>>> import numpy as np
>>> from numpy import linalg as LA
>>> np.set_printoptions(suppress=True, linewidth=120)
>>> A = np.load("dump.npy")
>>> A
array([[  1,  -3,   9, -27],
       [  1,  -2,   4,  -8],
       [  1,  -1,   1,  -1],
       [  1,   0,   0,   0],
       [  1,   1,   1,   1]])
>>> # row 0 dominates
>>> Y = np.array([[-1, -2, 3], [-3, -2, -3]])
>>> C = np.kron(Y, A)
>>> LA.matrix_rank(C)
np.int64(8)
>>> np.round(LA.norm(C, 2), 2), round(LA.norm(Y, 2) * LA.norm(A, 2), 2)
(np.float64(142.58), np.float64(142.58))
>>> C.shape
(10, 12)
>>> x0 = np.array([-6, 5, 1, 9])
>>> rhs = A @ x0
>>> np.round(LA.pinv(A) @ A, 2) + 0
array([[1., 0., 0., 0.],
       [0., 1., 0., 0.],
       [0., 0., 1., 0.],
       [0., 0., 0., 1.]])
>>> np.round(LA.lstsq(A, rhs)[0], 2)
array([-6.,  5.,  1.,  9.])
>>> np.round(LA.solve(A.T @ A, A.T @ rhs), 2)
array([-6.,  5.,  1.,  9.])
>>> rng = np.random.default_rng(396)
>>> rhs = rhs + 0.05 * rng.normal(size=5)
>>> rhs.round(2)
array([-255.01,  -83.97,  -19.02,   -6.01,    9.  ])
>>> beta, *_ = LA.lstsq(A, rhs)
>>> beta.round(2)
array([-6.02,  5.  ,  1.02,  9.01])
>>> [round(float(LA.norm(LA.solve(A.T @ A + lam * np.eye(4), A.T @ rhs))), 2) for lam in (0, 1, 10, 100)]
[11.97, 9.87, 8.92, 8.06]
>>> np.round(np.abs(LA.svd(A)[2][-1]), 2)
array([0.71, 0.02, 0.67, 0.2 ])
>>> LA.cond(A) > 100
np.False_
>>> round(np.log10(LA.cond(A)))
2
>>> K = np.load("layer8.npy")
>>> K
array([[ 3, -1,  3,  1,  2,  2,  2],
       [ 0,  1,  3, -1, -2,  0, -3],
       [ 0,  0,  3, -2, -1, -1,  1],
       [ 0,  0,  0,  3,  3,  3,  2],
       [ 0,  0,  0,  0,  3,  0, -2],
       [ 0,  0,  0,  0,  0,  0, -3],
       [ 0,  0,  0,  0,  0,  0,  1]])
>>> Uu, sv, VT = LA.svd(K)
>>> sv.round(2) + 0
array([7.77, 5.71, 4.75, 2.61, 1.89, 0.36, 0.  ])
>>> np.argmax(sv[:-1] / (sv[1:] + 1e-6)) + 1
np.int64(6)
>>> Y = Uu[:, :6] @ np.diag(sv[:6]) @ VT[:6]
>>> round(LA.norm(K - Y, 2), 2), round(float(sv[6]), 2)
(np.float64(0.0), 0.0)
>>> round(float(np.abs(K - Y).max()), 2)
0.0
>>> Y = np.array([[1, 2, 2],
...     [1, 2, 2],
...     [2, 1, 2],
...     [2, 1, 2],
...     [0, 0, 2],
...     [0, 1, 1],
...     [0, 1, 0]])
>>> np.einsum("ik,kj->ji", K, Y)
array([[10,  5,  2,  6,  0,  0,  0],
       [12,  1,  1,  8, -2, -3,  1],
       [18,  2, -1, 15,  6,  0,  0]])
>>> np.einsum("ij->j", K)
array([ 3,  0,  9,  1,  5,  4, -2])
>>> Y.T @ K.T
array([[10,  5,  2,  6,  0,  0,  0],
       [12,  1,  1,  8, -2, -3,  1],
       [18,  2, -1, 15,  6,  0,  0]])
>>> LA.matrix_rank(K @ Y)
np.int64(3)
>>> LA.matrix_rank(np.vstack([K, Y.T]))
np.int64(7)
>>> K @ Y
array([[10, 12, 18],
       [ 5,  1,  2],
       [ 2,  1, -1],
       [ 6,  8, 15],
       [ 0, -2,  6],
       [ 0, -3,  0],
       [ 0,  1,  0]])
>>> np.einsum("ik,kj->ij", K, Y)
array([[10, 12, 18],
       [ 5,  1,  2],
       [ 2,  1, -1],
       [ 6,  8, 15],
       [ 0, -2,  6],
       [ 0, -3,  0],
       [ 0,  1,  0]])
>>> rk = LA.matrix_rank(K)
>>> rk
np.int64(6)
>>> ns = LA.svd(K)[2][rk:].T
>>> [int(LA.matrix_rank(K[:i])) for i in range(1, len(K) + 1)]
[1, 2, 3, 4, 5, 6, 6]
>>> np.allclose(K @ ns, 0)
True
>>> ns.shape
(7, 1)
>>> [int(LA.matrix_rank(K[:, :j + 1])) for j in range(7)]
[1, 2, 3, 4, 5, 5, 6]
>>> LA.matrix_rank(K.T @ K), LA.matrix_rank(K @ K.T)
(np.int64(6), np.int64(6))
>>> np.round(ns @ ns.T, 2) + 0
array([[ 0.  ,  0.  ,  0.  ,  0.  ,  0.  ,  0.  ,  0.  ],
       [ 0.  ,  0.  ,  0.  ,  0.  ,  0.  ,  0.  ,  0.  ],
       [ 0.  ,  0.  ,  0.05,  0.16,  0.  , -0.16,  0.  ],
       [ 0.  ,  0.  ,  0.16,  0.47,  0.  , -0.47,  0.  ],
       [ 0.  ,  0.  ,  0.  ,  0.  ,  0.  ,  0.  ,  0.  ],
       [ 0.  ,  0.  , -0.16, -0.47,  0.  ,  0.47,  0.  ],
       [ 0.  ,  0.  ,  0.  ,  0.  ,  0.  ,  0.  ,  0.  ]])
>>> x0 = np.array([-1, -2, 0, -1, 2, 0, -3])
>>> np.einsum("ij,j->i", K, x0)
array([-4,  4, -3, -3, 12,  9, -3])
>>> K @ x0
array([-4,  4, -3, -3, 12,  9, -3])
>>> Uu, sv, VT = LA.svd(K)
>>> V = VT[:(sv > 1e-8).sum()]
>>> x0 = K[6] + 5 * K[3] + rng.integers(2) * np.eye(7)[2]
>>> x0
array([ 0.,  0.,  0., 15., 15., 15., 11.])
>>> np.round(np.diag(V.T @ V), 2)
array([1.  , 1.  , 0.95, 0.53, 1.  , 0.53, 1.  ])
>>> round(float(LA.norm(x0 - V.T @ V @ x0)), 2)
0.0
>>> m1 = np.loadtxt("run11.csv", delimiter=",")
>>> m1
array([[ 2.71,  4.27,  1.7 ,  1.65],
       [ 0.95,  1.46,  0.5 ,  0.59],
       [ 6.16,  9.78,  3.69,  3.71],
       [-5.81, -9.33, -3.53, -3.59],
       [11.12, 17.7 ,  6.61,  6.56],
       [ 3.84,  6.08,  2.29,  2.25],
       [-3.59, -5.81, -2.18, -2.24],
       [-5.11, -8.3 , -3.05, -3.14],
       [ 0.72,  1.29,  0.49,  0.47],
       [-2.15, -3.4 , -1.28, -1.25],
       [-4.57, -7.38, -2.81, -2.63],
       [-0.5 , -0.75, -0.32, -0.27],
       [-5.99, -9.66, -3.66, -3.62],
       [-2.81, -4.43, -1.63, -1.55],
       [-2.07, -3.32, -1.21, -1.26],
       [-3.22, -5.06, -1.92, -1.92],
       [-2.51, -4.01, -1.44, -1.62]])
>>> Xs = m1 - m1.mean(axis=0)
>>> V = LA.svd(Xs)[2][:1]
>>> Y = Xs - Xs @ V.T @ V
>>> np.round(np.diag(V.T @ V), 2)
array([0.23, 0.6 , 0.08, 0.08])
>>> LA.norm(Y, axis=1).round(6).argmax()
np.int64(10)
>>> np.round(LA.norm(Y) / LA.norm(Xs), 2)
np.float64(0.01)
>>> np.round((Xs @ V.T).std(axis=0), 2)
array([9.22])
>>> Y = np.c_[m1[:, :1] @ np.array([[-5]]), np.array([9, 6, 6, 9, 9, 6, 1, 8, 3, 0, 1, 9, 1, 9, 2, 2, 9])]
>>> Y.round(2)
array([[-13.55,   9.  ],
       [ -4.75,   6.  ],
       [-30.8 ,   6.  ],
       [ 29.05,   9.  ],
       [-55.6 ,   9.  ],
       [-19.2 ,   6.  ],
       [ 17.95,   1.  ],
       [ 25.55,   8.  ],
       [ -3.6 ,   3.  ],
       [ 10.75,   0.  ],
       [ 22.85,   1.  ],
       [  2.5 ,   9.  ],
       [ 29.95,   1.  ],
       [ 14.05,   9.  ],
       [ 10.35,   2.  ],
       [ 16.1 ,   2.  ],
       [ 12.55,   9.  ]])
>>> np.round(LA.norm(LA.qr(m1)[0].T @ Y, axis=0) ** 2 / ((Y ** 2).sum(axis=0) + 1e-12), 2)
array([1.  , 0.16])
>>> LA.matrix_rank(np.c_[m1, Y])
np.int64(5)
>>> arr = np.load("a.npy")
>>> arr
array([[ 6,  5, 10,  9, -5,  3, -9],
       [ 4,  2,  4,  6, -9,  7, -5],
       [ 8, -1, -2, -8,  6,  5, -6],
       [ 4, -4, -8, -7,  9,  0,  7],
       [ 1, -3, -6, -7, -4,  6, -9],
       [ 2, -4, -8, -1, -7,  1,  2],
       [-8,  1,  2, -8, -4, -6, -4]])
>>> np.allclose(arr[:-1].T @ LA.lstsq(arr[:-1].T, arr[-1])[0], arr[-1])
True
>>> round(float(np.trace(LA.pinv(arr) @ arr)), 2)
6.0
>>> Uu, sv, VT = LA.svd(arr, full_matrices=False)
>>> np.round(VT @ VT.T, 2) + 0
array([[1., 0., 0., 0., 0., 0., 0.],
       [0., 1., 0., 0., 0., 0., 0.],
       [0., 0., 1., 0., 0., 0., 0.],
       [0., 0., 0., 1., 0., 0., 0.],
       [0., 0., 0., 0., 1., 0., 0.],
       [0., 0., 0., 0., 0., 1., 0.],
       [0., 0., 0., 0., 0., 0., 1.]])
>>> sv.round(2) + 0
array([27.62, 20.01, 16.65, 13.84,  4.18,  2.81,  0.  ])
>>> theta = np.radians(180)
>>> r_ = np.eye(7)
>>> r_[6, 6] = r_[2, 2] = np.cos(theta)
>>> r_[6, 2], r_[2, 6] = -np.sin(theta), np.sin(theta)
>>> r_.round(2) + 0
array([[ 1.,  0.,  0.,  0.,  0.,  0.,  0.],
       [ 0.,  1.,  0.,  0.,  0.,  0.,  0.],
       [ 0.,  0., -1.,  0.,  0.,  0.,  0.],
       [ 0.,  0.,  0.,  1.,  0.,  0.,  0.],
       [ 0.,  0.,  0.,  0.,  1.,  0.,  0.],
       [ 0.,  0.,  0.,  0.,  0.,  1.,  0.],
       [ 0.,  0.,  0.,  0.,  0.,  0., -1.]])
>>> Y = arr @ r_.T
>>> np.allclose(arr @ arr.T, Y @ Y.T)
True
>>> Y.round(2)
array([[  6.,   5., -10.,   9.,  -5.,   3.,   9.],
       [  4.,   2.,  -4.,   6.,  -9.,   7.,   5.],
       [  8.,  -1.,   2.,  -8.,   6.,   5.,   6.],
       [  4.,  -4.,   8.,  -7.,   9.,   0.,  -7.],
       [  1.,  -3.,   6.,  -7.,  -4.,   6.,   9.],
       [  2.,  -4.,   8.,  -1.,  -7.,   1.,  -2.],
       [ -8.,   1.,  -2.,  -8.,  -4.,  -6.,   4.]])
